$ python3 -q
>>> import numpy as np
>>> from numpy import linalg as LA
>>> np.set_printoptions(precision=3, suppress=True, linewidth=140)
>>> tidy = lambda a: np.round(a, 3) + 0
>>> M = np.load("arr.npy")
>>> M
array([[8, 0, 0, 0],
       [0, 0, 0, 0],
       [0, 0, 7, 0],
       [0, 0, 0, 6]])
>>> evals, V = LA.eigh(M)
>>> x = np.array([3, 1, 2, 1])
>>> V * np.abs(evals) @ V.T
array([[8., 0., 0., 0.],
       [0., 0., 0., 0.],
       [0., 0., 7., 0.],
       [0., 0., 0., 6.]])
>>> np.abs(M).sum(axis=1).max(), np.abs(evals).max()
(np.int64(8), np.float64(8.0))
>>> V * np.maximum(evals, 0) @ V.T
array([[8., 0., 0., 0.],
       [0., 0., 0., 0.],
       [0., 0., 7., 0.],
       [0., 0., 0., 6.]])
>>> M @ M
array([[64,  0,  0,  0],
       [ 0,  0,  0,  0],
       [ 0,  0, 49,  0],
       [ 0,  0,  0, 36]])
>>> tidy(np.sort(LA.eigvals(M)))
array([0., 6., 7., 8.])
>>> F = np.array([[4, 5], [6, 7], [8, 9]])
>>> proj = F @ LA.solve(F.T @ F, F.T)
>>> tidy(np.diag(proj))
array([0.833, 0.333, 0.833])
>>> np.allclose(proj @ proj, proj)
True
>>> tidy(proj)
array([[ 0.833,  0.333, -0.167],
       [ 0.333,  0.333,  0.333],
       [-0.167,  0.333,  0.833]])
>>> tidy(np.trace(proj))
np.float64(2.0)
>>> out = np.c_[F[:, :1] @ np.array([[7]]), np.array([2, 0, 2])]
>>> out
array([[28,  2],
       [42,  0],
       [56,  2]])
>>> tidy(LA.norm(LA.qr(F)[0].T @ out, axis=0) ** 2 / ((out ** 2).sum(axis=0) + 1e-12))
array([1.   , 0.667])
>>> gram = out.T @ out
>>> (out @ out.T).shape
(3, 3)
>>> gram
array([[5684,  168],
       [ 168,    8]])
>>> tidy(LA.svd(out, compute_uv=False) ** 2)
array([5688.968,    3.032])
>>> tidy(LA.eigvalsh(gram)[::-1])
array([5688.968,    3.032])
>>> LA.matrix_rank(gram)
np.int64(2)
>>> np.trace(gram), (out ** 2).sum()
(np.int64(5692), np.int64(5692))
>>> x = np.array([2, 0])
>>> y = F @ x
>>> beta, lr = np.zeros(2), 1 / LA.norm(F, 2) ** 2
>>> for i in range(4):
...     beta -= lr * F.T @ (F @ beta - y)
...     if i % 1 == 0: print(i, round(LA.norm(F @ beta - y), 3))
... 
0 0.45
1 0.45
2 0.45
3 0.45
>>> tidy(beta)
array([0.857, 0.988])
>>> mat, _ = LA.qr(np.array([[0.0, 1.4, 0.5], [0.3, -0.2, 0.0], [0.2, -0.5, -0.5]]))
>>> tidy(mat)
array([[ 0.   ,  0.977,  0.213],
       [-0.832,  0.118, -0.542],
       [-0.555, -0.177,  0.813]])
>>> u = np.array([1, -5, 5])
>>> out = mat + np.outer(u, np.eye(3)[2])
>>> tidy(out)
array([[ 0.   ,  0.977,  1.213],
       [-0.832,  0.118, -5.542],
       [-0.555, -0.177,  5.813]])
>>> LA.matrix_rank(out - mat)
np.int64(1)
>>> tidy(LA.svd(M, compute_uv=False))
array([8., 7., 6., 0.])
>>> tidy(LA.pinv(M))
array([[0.125, 0.   , 0.   , 0.   ],
       [0.   , 0.   , 0.   , 0.   ],
       [0.   , 0.   , 0.143, 0.   ],
       [0.   , 0.   , 0.   , 0.167]])
>>> tidy(LA.norm(M, axis=0))
array([8., 0., 7., 6.])
>>> gram = mat.T @ mat
>>> (mat @ mat.T).shape
(3, 3)
>>> LA.matrix_rank(gram)
np.int64(3)
>>> X = np.loadtxt("mat.csv", delimiter=",")
>>> tidy(X)
array([[ 0.537,  0.463, -0.278,  0.648],
       [ 0.463,  0.537,  0.278, -0.648],
       [-0.278,  0.278,  0.833,  0.389],
       [ 0.648, -0.648,  0.389,  0.093]])
>>> # orthonormal columns
>>> evals, V = LA.eigh(X)
>>> tidy(LA.svd(X, compute_uv=False))
array([1., 1., 1., 1.])
>>> tidy(evals.sum()), np.trace(X)
(np.float64(2.0), np.float64(2.0))
>>> W0 = np.array([[0, -2, 5], [1, -1, 6], [-1, -3, 4], [0, -2, 5]])
>>> W0
array([[ 0, -2,  5],
       [ 1, -1,  6],
       [-1, -3,  4],
       [ 0, -2,  5]])
>>> T = np.stack([W0, 3 * W0, W0[::-1]])
>>> LA.matrix_rank(T)
array([2, 2, 2])
>>> tidy(LA.norm(T, axis=(1, 2)))
array([11.045, 33.136, 11.045])
>>> T.shape
(3, 4, 3)
>>> rank = LA.matrix_rank(W0)
>>> rank
np.int64(2)
>>> null = LA.svd(W0)[2][rank:].T
>>> null.shape
(3, 1)
>>> tidy(null @ null.T)
array([[ 0.628, -0.449, -0.179],
       [-0.449,  0.321,  0.128],
       [-0.179,  0.128,  0.051]])
>>> [int(LA.matrix_rank(W0[:, :j + 1])) for j in range(3)]
[1, 2, 2]
>>> tidy(null[:, 0] / null[np.abs(null[:, 0]).round(6).argmax(), 0])
array([ 1.   , -0.714, -0.286])
>>> np.allclose(W0 @ null, 0)
True
>>> tidy(W0 @ null)
array([[0.],
       [0.],
       [0.],
       [0.]])
>>> np.abs(np.diag(LA.qr(W0)[1])) > 1e-9
array([ True,  True, False])
>>> LA.lstsq(W0[:-1].T, W0[-1])[2]
np.int32(2)
>>> out = np.array([[3, 4], [1, 4]])
>>> W2 = np.kron(out, W0)
>>> LA.matrix_rank(W2)
np.int64(4)
>>> tidy(LA.norm(W2, 2)), tidy(LA.norm(out, 2) * LA.norm(W0, 2))
(np.float64(68.663), np.float64(68.663))
>>> W2.shape
(8, 6)
>>> W2
array([[  0,  -6,  15,   0,  -8,  20],
       [  3,  -3,  18,   4,  -4,  24],
       [ -3,  -9,  12,  -4, -12,  16],
       [  0,  -6,  15,   0,  -8,  20],
       [  0,  -2,   5,   0,  -8,  20],
       [  1,  -1,   6,   4,  -4,  24],
       [ -1,  -3,   4,  -4, -12,  16],
       [  0,  -2,   5,   0,  -8,  20]])
>>> LA.matrix_rank(W0, rtol=0.1)
np.int64(2)
>>> LA.cond(W0) > 100
np.True_
>>> tidy(LA.norm(W0, 2) / LA.norm(W0))
np.float64(0.978)
>>> m1 = np.loadtxt("m.csv", delimiter=",")
>>> m1
array([[-0.1,  1.1, -0.9],
       [-0.5,  0.8,  0.2],
       [-0.7, -0.4, -0.6],
       [-0.2,  1.4,  0.8]])
>>> gram = m1.T @ m1
>>> tidy(gram)
array([[ 0.79, -0.51,  0.25],
       [-0.51,  3.97,  0.53],
       [ 0.25,  0.53,  1.85]])
>>> np.diag(gram)
array([0.79, 3.97, 1.85])
>>> tidy(np.trace(gram)), tidy((m1 ** 2).sum())
(np.float64(6.61), np.float64(6.61))
>>> (m1 @ m1.T).shape
(4, 4)
>>> O = m1.astype(float).copy()
>>> for j in range(3):
...     O[:, j] -= O[:, :j] @ (O[:, :j].T @ O[:, j])
...     O[:, j] /= LA.norm(O[:, j])
... 
>>> tidy(O.T @ O)
array([[1., 0., 0.],
       [0., 1., 0.],
       [0., 0., 1.]])
>>> tidy(O)
array([[-0.113,  0.543, -0.832],
       [-0.563,  0.25 ,  0.209],
       [-0.788, -0.446, -0.169],
       [-0.225,  0.666,  0.486]])
>>> left, sig, Vt = LA.svd(W0)
>>> V = Vt[:(sig > 1e-8).sum()]
>>> rng = np.random.default_rng(93)
>>> x = W0[2] + 3 * W0[0] + rng.integers(2) * np.eye(3)[0]
>>> x
array([ 0., -9., 19.])
>>> tidy(np.diag(V.T @ V))
array([0.372, 0.679, 0.949])
>>> u, v = m1[0], m1[3]
>>> u @ v
np.float64(0.84)
>>> p = (u @ v) / (u @ u) * u
>>> LA.matrix_rank(np.outer(u, v))
np.int64(1)
>>> tidy(LA.norm(u + v) ** 2 + LA.norm(u - v) ** 2)
np.float64(9.34)
>>> tidy(v - p)
array([-0.159,  0.945,  1.172])
>>> O, r_ = LA.qr(m1)
>>> np.allclose(r_.T @ r_, m1.T @ m1)
True
>>> tidy(r_)
array([[ 0.889, -0.574,  0.281],
       [ 0.   ,  1.908,  0.362],
       [ 0.   ,  0.   ,  1.28 ]])
>>> tidy(O.T @ O)
array([[1., 0., 0.],
       [0., 1., 0.],
       [0., 0., 1.]])
>>> K = np.tanh(np.array([[-0.3],
...     [-0.2],
...     [-1.8],
...     [1.2],
...     [0.7],
...     [-1.6],
...     [-0.1],
...     [-0.5],
...     [-0.1],
...     [-0.9],
...     [0.0],
...     [0.1]]) @ np.array([[1.4, -0.5, 0.0]]))
>>> tidy(K)
array([[-0.397,  0.149,  0.   ],
       [-0.273,  0.1  ,  0.   ],
       [-0.987,  0.716,  0.   ],
       [ 0.933, -0.537,  0.   ],
       [ 0.753, -0.336,  0.   ],
       [-0.978,  0.664,  0.   ],
       [-0.139,  0.05 ,  0.   ],
       [-0.604,  0.245,  0.   ],
       [-0.139,  0.05 ,  0.   ],
       [-0.851,  0.422,  0.   ],
       [ 0.   ,  0.   ,  0.   ],
       [ 0.139, -0.05 ,  0.   ]])
>>> left, sig, Vt = LA.svd(K)
>>> np.argmax(sig[:-1] / (sig[1:] + 1e-6)) + 1
np.int64(2)
>>> tidy(sig)
array([2.516, 0.228, 0.   ])
>>> out = left[:, :2] @ np.diag(sig[:2]) @ Vt[:2]
>>> tidy(np.abs(K - out).max())
np.float64(0.0)
>>> LA.matrix_rank(out)
np.int64(2)
